>>> import numpy as np
>>> from numpy import linalg as LA
>>> np.set_printoptions(precision=2, suppress=True, linewidth=100, legacy="1.25")
>>> M = np.array([[3.1, 6.0, 5.0, 0.0, 8.0, 3.0, 9.0],
...     [0.0, 4.1, 3.0, 5.0, 0.0, 4.0, 4.0],
...     [1.0, 7.0, 1.1, 9.0, 5.0, 5.0, 4.0],
...     [6.0, 0.0, 4.0, 8.1, 5.0, 8.0, 3.0],
...     [6.0, 7.0, 3.0, 6.0, 1.1, 6.0, 4.0],
...     [0.0, 2.0, 9.0, 2.0, 2.0, 1.1, 9.0],
...     [3.0, 6.0, 5.0, 0.0, 8.0, 3.0, 9.1]])
>>> x0 = np.array([2, 3, 3, 1, 3, 1, 2])
>>> y = M @ x0
>>> y
array([84.2, 38.3, 63.3, 61.1, 65.3, 60.1, 84.2])
>>> LA.solve(M, y + M[:, 4])
array([2., 3., 3., 1., 4., 1., 2.])
>>> np.round(LA.solve(M.T, M[2]), 2) + 0
array([0., 0., 1., 0., 0., 0., 0.])
>>> np.round(LA.solve(M, M[:, 0]), 2) + 0
array([1., 0., 0., 0., 0., 0., 0.])
>>> rng = np.random.default_rng(5)
>>> labels = rng.permutation(7)
>>> labels
array([1, 4, 2, 3, 6, 5, 0])
>>> B = M[labels][:, labels]
>>> np.diag(B)
array([4.1, 1.1, 1.1, 8.1, 9.1, 1.1, 3.1])
>>> np.sort(np.abs(LA.eigvals(B)))
array([ 0.1 ,  2.47,  4.91,  4.91,  5.54,  5.54, 30.29])
>>> O, r_ = LA.qr(M)
>>> np.round(O.T @ O, 2) + 0
array([[1., 0., 0., 0., 0., 0., 0.],
       [0., 1., 0., 0., 0., 0., 0.],
       [0., 0., 1., 0., 0., 0., 0.],
       [0., 0., 0., 1., 0., 0., 0.],
       [0., 0., 0., 0., 1., 0., 0.],
       [0., 0., 0., 0., 0., 1., 0.],
       [0., 0., 0., 0., 0., 0., 1.]])
>>> round(float(np.trace(O @ O.T)), 2)
7.0
>>> B = LA.inv(M)
>>> np.round(M @ B, 2) + 0
array([[1., 0., 0., 0., 0., 0., 0.],
       [0., 1., 0., 0., 0., 0., 0.],
       [0., 0., 1., 0., 0., 0., 0.],
       [0., 0., 0., 1., 0., 0., 0.],
       [0., 0., 0., 0., 1., 0., 0.],
       [0., 0., 0., 0., 0., 1., 0.],
       [0., 0., 0., 0., 0., 0., 1.]])
>>> F = np.load("x.npy")
>>> F
array([[0, 1, 0, 1],
       [2, 2, 3, 0],
       [0, 3, 2, 1],
       [1, 0, 1, 1]])
>>> LA.cond(M) > 100
True
>>> [round(float(x), 2) for x in LA.svd(M, compute_uv=False)[:3]]
[31.38, 13.5, 7.73]
>>> round(LA.norm(M, 2) / LA.norm(M), 2)
0.87
>>> np.abs(LA.svd(M)[2][-1])
array([0.2 , 0.28, 0.58, 0.17, 0.2 , 0.15, 0.67])
>>> x0 = np.array([1, -3, 5, 0])
>>> y = F @ x0
>>> c, lr = np.zeros(4), 1 / LA.norm(F, 2) ** 2
>>> for i in range(30):
...     c -= lr * F.T @ (F @ c - y)
...     if i % 5 == 0: print(i, round(LA.norm(F @ c - y), 2))
... 
0 7.52
5 3.52
10 2.03
15 1.56
20 1.42
25 1.36
>>> round(float(LA.cond(F)), 2)
13.79
>>> c
array([ 3.01, -1.55,  2.83, -0.51])
>>> mat = np.load("mat.npy")
>>> mat
array([[-0.85, -0.45, -0.28],
       [ 0.46, -0.89,  0.03],
       [-0.26, -0.11,  0.96]])
>>> round(np.einsum("ij,ji->", mat, mat), 2)
2.17
>>> round(np.einsum("ii->", mat), 2)
-0.78
>>> LA.eigvals(mat)
array([-0.89+0.46j, -0.89-0.46j,  1.  +0.j  ])
>>> round(LA.eigvals(mat).sum().real, 2)
-0.78
>>> round(float(LA.det(2 * mat)), 2), round(float(LA.det(mat)), 2)
(8.0, 1.0)
